$ python3 -q
>>> import numpy as np
>>> from numpy import linalg as LA
>>> np.set_printoptions(precision=2, suppress=True, linewidth=140)
>>> rnd = lambda a: np.round(a, 2) + 0
>>> K = np.loadtxt("a.csv", delimiter=",")
>>> K
array([[0.5 , 0.  , 0.  , 0.  , 0.  , 0.5 ],
       [0.  , 1.  , 0.  , 0.  , 0.  , 0.  ],
       [0.  , 0.  , 0.25, 0.25, 0.25, 0.25],
       [0.  , 0.  , 0.5 , 0.5 , 0.  , 0.  ],
       [0.  , 0.  , 0.  , 0.  , 1.  , 0.  ],
       [0.  , 0.25, 0.  , 0.25, 0.25, 0.25]])
>>> B = LA.inv(K)
>>> rnd(LA.inv(B))
array([[0.5 , 0.  , 0.  , 0.  , 0.  , 0.5 ],
       [0.  , 1.  , 0.  , 0.  , 0.  , 0.  ],
       [0.  , 0.  , 0.25, 0.25, 0.25, 0.25],
       [0.  , 0.  , 0.5 , 0.5 , 0.  , 0.  ],
       [0.  , 0.  , 0.  , 0.  , 1.  , 0.  ],
       [0.  , 0.25, 0.  , 0.25, 0.25, 0.25]])
>>> rnd(LA.det(K) * LA.det(B))
np.float64(1.0)
>>> rnd(LA.det(K) * B)
array([[ 0.03,  0.  , -0.06,  0.03,  0.02,  0.  ],
       [ 0.  ,  0.02,  0.  ,  0.  ,  0.  ,  0.  ],
       [ 0.  ,  0.02,  0.06,  0.  ,  0.  , -0.06],
       [ 0.  , -0.02, -0.06,  0.03,  0.  ,  0.06],
       [ 0.  ,  0.  ,  0.  ,  0.  ,  0.02,  0.  ],
       [ 0.  ,  0.  ,  0.06, -0.03, -0.02,  0.  ]])
>>> np.allclose(B, K.T)
False
>>> rnd(LA.cond(K))
np.float64(10.8)
>>> K @ B
array([[1., 0., 0., 0., 0., 0.],
       [0., 1., 0., 0., 0., 0.],
       [0., 0., 1., 0., 0., 0.],
       [0., 0., 0., 1., 0., 0.],
       [0., 0., 0., 0., 1., 0.],
       [0., 0., 0., 0., 0., 1.]])
>>> rnd(LA.slogdet(K)[0])
np.float64(1.0)
>>> u = np.array([3, 3])
>>> np.cross(K[1, :3], K[0, :3])
array([ 0. ,  0. , -0.5])
>>> np.polyval(u, K[1])
array([3., 6., 3., 3., 3., 3.])
>>> rnd(np.sort(np.abs(LA.eigvals(K)))[::-1])
array([1.  , 1.  , 0.82, 0.5 , 0.2 , 0.2 ])
>>> rnd(LA.matrix_power(K, 2))
array([[0.25, 0.12, 0.  , 0.12, 0.12, 0.38],
       [0.  , 1.  , 0.  , 0.  , 0.  , 0.  ],
       [0.  , 0.06, 0.19, 0.25, 0.38, 0.12],
       [0.  , 0.  , 0.38, 0.38, 0.12, 0.12],
       [0.  , 0.  , 0.  , 0.  , 1.  , 0.  ],
       [0.  , 0.31, 0.12, 0.19, 0.31, 0.06]])
>>> rnd(LA.matrix_power(K, 100))
array([[0. , 0.4, 0. , 0. , 0.6, 0. ],
       [0. , 1. , 0. , 0. , 0. , 0. ],
       [0. , 0.2, 0. , 0. , 0.8, 0. ],
       [0. , 0.2, 0. , 0. , 0.8, 0. ],
       [0. , 0. , 0. , 0. , 1. , 0. ],
       [0. , 0.4, 0. , 0. , 0.6, 0. ]])
>>> pr = np.eye(6)[4]
>>> for _ in range(6):
...     pr = pr @ K
...     print(pr.round(2))
... 
[0. 0. 0. 0. 1. 0.]
[0. 0. 0. 0. 1. 0.]
[0. 0. 0. 0. 1. 0.]
[0. 0. 0. 0. 1. 0.]
[0. 0. 0. 0. 1. 0.]
[0. 0. 0. 0. 1. 0.]
